% ipython --no-banner

In [1]: import numpy as np

In [2]: import numpy.linalg as la

In [3]: np.set_printoptions(suppress=True, linewidth=160)

In [4]: Y = np.array([[0, 3, 2, 2, 2],
   ...:     [3, 0, 1, 3, 2],
   ...:     [2, 3, 0, 1, 3],
   ...:     [1, 3, 1, 2, 2],
   ...:     [0, 3, 2, 1, 0],
   ...:     [2, 0, 3, 2, 0],
   ...:     [1, 1, 2, 3, 1],
   ...:     [2, 0, 0, 1, 2],
   ...:     [1, 3, 0, 0, 0],
   ...:     [3, 2, 0, 3, 1],
   ...:     [2, 2, 1, 2, 2]])

In [5]: A = Y.T @ Y

In [6]: A
Out[6]: 
array([[37, 23, 14, 35, 26],
       [23, 54, 19, 31, 28],
       [14, 19, 24, 25, 12],
       [35, 31, 25, 46, 29],
       [26, 28, 12, 29, 31]])

In [7]: W = np.array([[0, 3, 2, 3], [2, 3, 2, 1], [3, 2, 0, 2], [0, 3, 0, 2], [2, 0, 1, 3]])

In [8]: coef = np.array([4, 5, 3, 4])

In [9]: act = np.maximum(A @ W + coef, 0)

In [10]: (act > 0).astype(int)
Out[10]: 
array([[1, 1, 1, 1],
       [1, 1, 1, 1],
       [1, 1, 1, 1],
       [1, 1, 1, 1],
       [1, 1, 1, 1]])

In [11]: cent = np.array([[2, 0, 2], [1, 0, 0], [0, 0, 1], [0, 2, 2]])

In [12]: W @ cent
Out[12]: 
array([[ 3,  6,  8],
       [ 7,  2,  8],
       [ 8,  4, 10],
       [ 3,  4,  4],
       [ 4,  6, 11]])

In [13]: act @ cent
Out[13]: 
array([[ 606,  628, 1065],
       [ 817,  622, 1257],
       [ 503,  398,  755],
       [ 789,  738, 1300],
       [ 594,  570, 1028]])

In [14]: (act @ cent).round(6).argmax(axis=1)
Out[14]: array([2, 2, 2, 2, 2])

In [15]: proj = np.triu(np.array([[-3, -3, 2, 2, 2],
    ...:     [-1, 3, 2, -2, 3],
    ...:     [-3, -3, 2, 0, 2],
    ...:     [1, 3, -1, -2, -1],
    ...:     [-3, -3, -2, -3, 0]]), 1) + np.eye(5)

In [16]: Y = proj @ A @ la.inv(proj)

In [17]: la.matrix_rank(Y)
Out[17]: np.int64(5)

In [18]: proj @ A - A @ proj
Out[18]: 
array([[  81.,  105.,  -55.,   79.,  -76.],
       [  36.,  129., -120.,  107., -156.],
       [  52.,   98.,  -42.,   68.,  -46.],
       [ -26.,   77., -144.,  -37., -198.],
       [   0.,   78., -108.,    4., -131.]])

In [19]: u = np.array([-3, 1, 3, -1])

In [20]: rng = np.random.default_rng(97809)

In [21]: mat = np.outer(rng.normal(size=36), u) + 0.02 * rng.normal(size=(36, 4))

In [22]: mat.round(3)
Out[22]: 
array([[ 4.392, -1.45 , -4.37 ,  1.432],
       [ 1.199, -0.38 , -1.19 ,  0.386],
       [ 1.24 , -0.385, -1.259,  0.454],
       [-1.081,  0.36 ,  1.086, -0.372],
       [ 2.822, -0.923, -2.811,  0.945],
       [-2.694,  0.927,  2.705, -0.92 ],
       [ 1.056, -0.336, -1.065,  0.392],
       [ 1.314, -0.459, -1.341,  0.415],
       [ 1.68 , -0.588, -1.683,  0.549],
       [-4.213,  1.395,  4.19 , -1.378],
       [-0.181,  0.056,  0.187, -0.031],
       [ 1.716, -0.536, -1.722,  0.557],
       [ 3.085, -1.   , -3.063,  0.977],
       [-0.537,  0.171,  0.498, -0.216],
       [-2.776,  0.944,  2.739, -0.902],
       [ 1.29 , -0.418, -1.273,  0.384],
       [ 1.552, -0.495, -1.499,  0.51 ],
       [ 0.548, -0.164, -0.58 ,  0.219],
       [ 0.972, -0.301, -0.977,  0.32 ],
       [ 2.842, -0.986, -2.894,  0.999],
       [-1.541,  0.489,  1.549, -0.523],
       [-1.974,  0.679,  1.965, -0.648],
       [-5.562,  1.89 ,  5.568, -1.874],
       [ 0.58 , -0.212, -0.573,  0.201],
       [-8.28 ,  2.751,  8.322, -2.808],
       [-2.842,  0.946,  2.816, -0.949],
       [-4.649,  1.542,  4.63 , -1.559],
       [-3.539,  1.18 ,  3.537, -1.211],
       [ 4.597, -1.517, -4.619,  1.585],
       [-3.024,  0.988,  3.077, -1.013],
       [ 2.098, -0.699, -2.132,  0.734],
       [-8.415,  2.819,  8.436, -2.779],
       [ 4.599, -1.527, -4.596,  1.524],
       [-1.623,  0.515,  1.655, -0.544],
       [ 1.165, -0.385, -1.154,  0.398],
       [-3.028,  1.039,  3.106, -1.028]])

In [23]: lab = mat[:, 1] > np.median(mat[:, 1])

In [24]: u = mat[lab].mean(axis=0) - mat[~lab].mean(axis=0)

In [25]: u.round(3)
Out[25]: array([-5.201,  1.729,  5.206, -1.739])

In [26]: lab.astype(int)
Out[26]: array([0, 0, 0, 1, 0, 1, 0, 0, 0, 1, 1, 0, 0, 1, 1, 0, 0, 1, 0, 0, 1, 1, 1, 0, 1, 1, 1, 1, 0, 1, 0, 1, 0, 1, 0, 1])

In [27]: np.argsort(-np.abs(u).round(6), kind="stable")
Out[27]: array([2, 0, 3, 1])

In [28]: Xc = (mat - mat.mean(axis=0)) / mat.std(axis=0)

In [29]: np.round(Xc.std(axis=0), 3)
Out[29]: array([1., 1., 1., 1.])

In [30]: coef = la.lstsq(np.delete(Xc, 2, axis=1), Xc[:, 2])[0]

In [31]: round(float(1 - np.var(Xc[:, 2] - np.delete(Xc, 2, axis=1) @ coef)), 3)
Out[31]: 1.0

In [32]: coef.round(3)
Out[32]: array([-0.781,  0.075, -0.144])

In [33]: left, s, Vt = la.svd(mat)

In [34]: np.argmax(s[:-1] / (s[1:] + 1e-6)) + 1
Out[34]: np.int64(1)

In [35]: s.round(3)
Out[35]: array([29.245,  0.158,  0.116,  0.104])

In [36]: Y = left[:, :1] @ np.diag(s[:1]) @ Vt[:1]

In [37]: la.matrix_rank(mat, rtol=0.05)
Out[37]: np.int64(1)

In [38]: round(np.abs(mat - Y).max(), 3)
Out[38]: np.float64(0.047)

In [39]: round(float(la.norm(mat - Y) / la.norm(mat)), 3)
Out[39]: 0.008

In [40]: round(float(la.norm(mat - Y, 2)), 3), np.round(s[1], 3)
Out[40]: (0.158, np.float64(0.158))

In [41]: Y = np.array([[-1, -1], [3, 1], [2, -3], [-1, -3]])

In [42]: la.matrix_rank(np.vstack([mat, Y.T]))
Out[42]: np.int64(4)

In [43]: np.vstack([mat, Y.T]).shape
Out[43]: (38, 4)

In [44]: def softmax(z):
    ...:     e = np.exp(z - z.max(axis=-1, keepdims=True))
    ...:     return e / e.sum(axis=-1, keepdims=True)
    ...: 

In [45]: np.round(softmax(10 * mat[1]), 3) + 0
Out[45]: array([1., 0., 0., 0.])

In [46]: np.round(softmax(mat[1]), 3)
Out[46]: array([0.574, 0.118, 0.053, 0.255])

In [47]: np.round(softmax(mat[1] + 2), 3)
Out[47]: array([0.574, 0.118, 0.053, 0.255])

In [48]: att = mat @ mat.T / np.sqrt(4)

In [49]: np.round(softmax(att)[1] @ mat, 3)
Out[49]: array([ 4.202, -1.39 , -4.204,  1.407])

In [50]: softmax(att).round(6).argmax(axis=1)
Out[50]: array([28, 28, 28, 31, 28, 31, 28, 28, 28, 31, 31, 28, 28, 31, 31, 28, 28, 28, 28, 28, 31, 31, 31, 28, 31, 31, 31, 31, 28, 31, 28, 31, 28, 31, 28, 31])

In [51]: feats = np.load("case19.npy")

In [52]: feats
Out[52]: 
array([[-2., -3., -3.,  0.,  0.,  0.,  0.,  0.,  0.,  0., -3.],
       [-3., -2., -3.,  0.,  0.,  0.,  0.,  0.,  0.,  0., -3.],
       [-3., -3., -2.,  0.,  0.,  0.,  0.,  0.,  0.,  0., -3.],
       [ 0.,  0.,  0., -2.,  0.,  0.,  0., -3.,  0., -3.,  0.],
       [ 0.,  0.,  0.,  0., -2., -3., -3.,  0., -3.,  0.,  0.],
       [ 0.,  0.,  0.,  0., -3., -2., -3.,  0., -3.,  0.,  0.],
       [ 0.,  0.,  0.,  0., -3., -3., -2.,  0., -3.,  0.,  0.],
       [ 0.,  0.,  0., -3.,  0.,  0.,  0., -2.,  0., -3.,  0.],
       [ 0.,  0.,  0.,  0., -3., -3., -3.,  0., -2.,  0.,  0.],
       [ 0.,  0.,  0., -3.,  0.,  0.,  0., -3.,  0., -2.,  0.],
       [-3., -3., -3.,  0.,  0.,  0.,  0.,  0.,  0.,  0., -2.]])

In [53]: # equal to its transpose

In [54]: lab = rng.permutation(11)

In [55]: lab
Out[55]: array([ 1,  8,  9,  2,  0,  4,  5,  7,  3,  6, 10])

In [56]: Y = feats[lab][:, lab]

In [57]: np.round(np.sort(np.abs(la.eigvals(Y))), 3)
Out[57]: array([ 1.,  1.,  1.,  1.,  1.,  1.,  1.,  1.,  8., 11., 11.])

In [58]: round(float(la.det(Y)), 3), round(la.det(feats[lab]), 3)
Out[58]: (-968.0, np.float64(-968.0))
